% ipython --no-banner

In [1]: import numpy as np

In [2]: np.set_printoptions(precision=3, suppress=True, linewidth=120)

In [3]: F = np.loadtxt("mat.csv", delimiter=",")

In [4]: F
Out[4]: 
array([[-0.033,  3.999, -9.75 , -7.833, -5.95 , 11.799,  1.95 , -7.8  ],
       [-0.307,  3.921, -7.733, -6.462, -5.498, 10.076,  1.526, -6.155],
       [-0.534,  3.73 , -6.083, -5.299, -5.048,  8.495,  1.149, -4.765],
       [-0.568,  3.688, -5.836, -5.12 , -4.972,  8.24 ,  1.089, -4.552],
       [-0.794,  3.269, -4.168, -3.868, -4.362,  6.343,  0.66 , -3.074],
       [-0.867,  3.047, -3.593, -3.411, -4.096,  5.591,  0.499, -2.544],
       [-0.922,  2.818, -3.119, -3.018, -3.84 ,  4.915,  0.358, -2.097],
       [-0.937,  2.738, -2.975, -2.896, -3.754,  4.697,  0.314, -1.959],
       [-0.991,  2.286, -2.316, -2.306, -3.287,  3.601,  0.105, -1.315],
       [-1.   ,  2.018, -2.018, -2.018, -3.018,  3.036,  0.006, -1.018],
       [-0.999,  1.905, -1.908, -1.907, -2.905,  2.813, -0.031, -0.908],
       [-0.997,  1.826, -1.835, -1.832, -2.826,  2.662, -0.055, -0.836],
       [-0.968,  1.47 , -1.549, -1.523, -2.465,  2.025, -0.147, -0.555],
       [-0.781,  0.7  , -1.049, -0.932, -1.597,  0.851, -0.249, -0.151],
       [-0.778,  0.692, -1.044, -0.926, -1.587,  0.84 , -0.249, -0.148],
       [-0.557,  0.298, -0.742, -0.594, -1.003,  0.335, -0.223, -0.037],
       [-0.335,  0.096, -0.463, -0.341, -0.553,  0.102, -0.15 , -0.006],
       [ 0.236,  0.039,  0.376,  0.238,  0.336,  0.038,  0.124,  0.001],
       [ 0.672,  0.283,  1.187,  0.697,  0.879,  0.258,  0.379,  0.025],
       [ 1.001,  0.586,  1.901,  1.072,  1.243,  0.515,  0.586,  0.071],
       [ 2.129,  2.229,  4.99 ,  2.584,  2.307,  1.774,  1.36 ,  0.455],
       [ 2.952,  3.894,  7.822,  3.917,  2.964,  2.929,  1.964,  0.965],
       [ 4.226,  7.089, 13.074,  6.353,  3.858,  4.962,  2.94 ,  2.127],
       [ 4.236,  7.116, 13.118,  6.373,  3.865,  4.978,  2.948,  2.138],
       [ 5.457, 10.784, 19.066,  9.116,  4.623,  7.124,  3.916,  3.66 ],
       [ 5.523, 10.997, 19.411,  9.275,  4.662,  7.244,  3.969,  3.752],
       [ 5.766, 11.797, 20.707,  9.872,  4.804,  7.692,  4.165,  4.105],
       [ 6.464, 14.197, 24.59 , 11.661,  5.196,  9.001,  4.732,  5.197],
       [ 6.514, 14.375, 24.878, 11.794,  5.224,  9.096,  4.773,  5.279],
       [ 6.989, 16.101, 27.673, 13.082,  5.479, 10.008,  5.162,  6.093],
       [ 7.221, 16.971, 29.084, 13.732,  5.602, 10.46 ,  5.354,  6.511],
       [ 7.261, 17.12 , 29.325, 13.843,  5.622, 10.537,  5.387,  6.583]])

In [5]: def softmax(z):
   ...:     e = np.exp(z - z.max(axis=-1, keepdims=True))
   ...:     return e / e.sum(axis=-1, keepdims=True)
   ...: 

In [6]: softmax(F).sum(axis=1)
Out[6]: 
array([1., 1., 1., 1., 1., 1., 1., 1., 1., 1., 1., 1., 1., 1., 1., 1., 1., 1., 1., 1., 1., 1., 1., 1., 1., 1., 1., 1.,
       1., 1., 1., 1.])

In [7]: att = F @ F.T / np.sqrt(8)

In [8]: softmax(att).round(6).argmax(axis=1)
Out[8]: 
array([ 0,  0,  0,  0,  0,  0,  0,  0,  0,  0,  0,  0,  0,  0,  0,  0,  0, 31, 31, 31, 31, 31, 31, 31, 31, 31, 31, 31,
       31, 31, 31, 31])
